$ ipython --no-banner

In [1]: import numpy as np

In [2]: import numpy.linalg as la

In [3]: np.set_printoptions(suppress=True, linewidth=120)

In [4]: J = np.loadtxt("out10.csv", delimiter=",")

In [5]: J
Out[5]: 
array([[-0.64, -0.99, -0.78,  0.48],
       [-0.49, -0.34, -0.43,  0.31],
       [ 0.81, -0.99,  0.25,  0.06],
       [-0.99, -0.93, -0.98,  0.95],
       [ 0.78, -0.98,  0.26, -0.07],
       [-0.98, -0.97, -0.97,  0.84],
       [ 0.49, -1.  , -0.24,  0.24],
       [-1.  ,  0.12, -0.99,  0.95],
       [ 0.6 , -0.98, -0.01,  0.38],
       [ 0.98,  0.91,  0.96, -0.92],
       [ 0.12, -0.71,  0.02, -0.43],
       [ 0.74,  0.27,  0.59, -0.16],
       [ 0.88,  1.  ,  0.98, -0.91],
       [ 0.86, -0.88,  0.61, -0.56],
       [ 0.66, -1.  , -0.17,  0.17],
       [-0.93, -0.71, -0.91,  0.92],
       [-0.98,  1.  , -0.62, -0.04],
       [-0.99,  0.94, -0.93,  0.74],
       [ 0.76, -1.  ,  0.22, -0.49],
       [-0.99,  1.  , -0.8 ,  0.67],
       [ 0.97,  0.98,  0.94, -0.49],
       [ 0.96, -0.99,  0.72, -0.66],
       [-0.45, -0.99, -0.68,  0.48]])

In [6]: vec = np.array([-3, 0, 3, -5])

In [7]: y = J @ vec

In [8]: c, lr = np.zeros(4), 1 / la.norm(J, 2) ** 2

In [9]: for i in range(3):
   ...:     c -= lr * J.T @ (J @ c - y)
   ...:     if i % 1 == 0: print(i, round(la.norm(J @ c - y), 2))
   ...: 
0 6.79
1 6.22
2 5.92

In [10]: c.round(2)
Out[10]: array([ 0.68,  1.27,  1.37, -1.65])

In [11]: dist = la.norm(J[:, None] - J[None], axis=-1)

In [12]: dist[:5, :5].round(2)
Out[12]: 
array([[0.  , 0.77, 1.83, 0.62, 1.84],
       [0.77, 0.  , 1.62, 1.14, 1.63],
       [1.83, 1.62, 0.  , 2.36, 0.13],
       [0.62, 1.14, 2.36, 0.  , 2.39],
       [1.84, 1.63, 0.13, 2.39, 0.  ]])

In [13]: dist.mean(axis=1).argmax()
Out[13]: np.int64(12)

In [14]: dist.shape
Out[14]: (23, 23)

In [15]: np.unravel_index(dist.round(6).argmax(), dist.shape)
Out[15]: (np.int64(3), np.int64(9))

In [16]: dist[9].round(6).argsort(kind="stable")[:4]
Out[16]: array([ 9, 12, 20, 11])

In [17]: P = J @ la.solve(J.T @ J, J.T)

In [18]: print(round(np.trace(P), 2))
4.0

In [19]: cen = J - J.mean(axis=0)

In [20]: Uu, s, VT = la.svd(cen, full_matrices=False)

In [21]: np.round(np.abs(VT[-1]), 2)
Out[21]: array([0.47, 0.12, 0.82, 0.32])

In [22]: print(np.abs(VT[0]).argmax())
0

In [23]: np.round(s ** 2 / (s ** 2).sum(), 2) + 0
Out[23]: array([0.64, 0.33, 0.03, 0.  ])

In [24]: print(np.searchsorted(np.cumsum(s ** 2) / (s ** 2).sum(), 0.9) + 1)
2

In [25]: np.round(cen.mean(axis=0), 2) + 0
Out[25]: array([0., 0., 0., 0.])

In [26]: s.round(2)
Out[26]: array([5.64, 4.09, 1.12, 0.47])

In [27]: print(np.abs(Uu[:, 0]).argmax())
9

In [28]: (np.sign(Uu[:, 0]) == np.sign(Uu[0, 0])).astype(int)
Out[28]: array([1, 1, 0, 1, 0, 1, 0, 1, 0, 0, 0, 0, 0, 0, 0, 1, 1, 1, 0, 1, 0, 0, 1])

In [29]: B = np.c_[J[:, :3] @ np.array([[-2, 2, 2], [-2, 1, -3], [-1, 3, 3]]), np.array([1, 4, 0, 3, 4, 5, 2, 5, 5, 4, 0, 3, 4, 2, 5, 5, 4, 3, 0, 4, 3, 2, 2])]

In [30]: print(B.round(2))
[[ 4.04 -4.61 -0.65  1.  ]
 [ 2.09 -2.61 -1.25  4.  ]
 [ 0.11  1.38  5.34  0.  ]
 [ 4.82 -5.85 -2.13  3.  ]
 [ 0.14  1.36  5.28  4.  ]
 [ 4.87 -5.84 -1.96  5.  ]
 [ 1.26 -0.74  3.26  2.  ]
 [ 2.75 -4.85 -5.33  5.  ]
 [ 0.77  0.19  4.11  5.  ]
 [-4.74  5.75  2.11  4.  ]
 [ 1.16 -0.41  2.43  0.  ]
 [-2.61  3.52  2.44  3.  ]
 [-4.74  5.7   1.7   4.  ]
 [-0.57  2.67  6.19  2.  ]
 [ 0.85 -0.19  3.81  5.  ]
 [ 4.19 -5.3  -2.46  5.  ]
 [ 0.58 -2.82 -6.82  4.  ]
 [ 1.03 -3.83 -7.59  3.  ]
 [ 0.26  1.18  5.18  0.  ]
 [ 0.78 -3.38 -7.38  4.  ]
 [-4.84  5.74  1.82  3.  ]
 [-0.66  3.09  7.05  2.  ]
 [ 3.56 -3.93  0.03  2.  ]]

In [31]: la.matrix_rank(B)
Out[31]: np.int64(4)

In [32]: feats = np.array([[-4, 1, -4, 1, -4, 1],
    ...:     [-7, -4, -7, -4, -7, -4],
    ...:     [2, -4, 2, -4, 2, -4],
    ...:     [-4, 1, -4, 1, -4, 1],
    ...:     [-7, -4, -7, -4, -7, -4],
    ...:     [2, -4, 2, -4, 2, -4]])

In [33]: r0 = np.array([7, -9])

In [34]: np.cross(feats[2, :3], feats[3, :3])
Out[34]: array([ 14,   0, -14])

In [35]: np.convolve(feats[2], r0)
Out[35]: array([ 14, -46,  50, -46,  50, -46,  36])

In [36]: np.correlate(feats[2], feats[3], "full")
Out[36]: array([  2, -12,  20, -24,  38, -36,  52, -24,  34, -12,  16])

In [37]: F = np.loadtxt("w.csv", delimiter=",")

In [38]: F.round(2)
Out[38]: 
array([[1.  , 0.  , 0.  , 0.  , 0.  , 0.  ],
       [0.5 , 0.5 , 0.  , 0.  , 0.  , 0.  ],
       [0.33, 0.33, 0.33, 0.  , 0.  , 0.  ],
       [0.  , 0.  , 0.  , 1.  , 0.  , 0.  ],
       [0.2 , 0.2 , 0.  , 0.2 , 0.4 , 0.  ],
       [0.33, 0.  , 0.  , 0.33, 0.  , 0.33]])

In [39]: # a transition matrix

In [40]: F @ np.ones(6)
Out[40]: array([1., 1., 1., 1., 1., 1.])

In [41]: pr = np.eye(6)[0]

In [42]: for _ in range(6):
    ...:     pr = pr @ F
    ...:     print(pr.round(2))
    ...: 
[1. 0. 0. 0. 0. 0.]
[1. 0. 0. 0. 0. 0.]
[1. 0. 0. 0. 0. 0.]
[1. 0. 0. 0. 0. 0.]
[1. 0. 0. 0. 0. 0.]
[1. 0. 0. 0. 0. 0.]
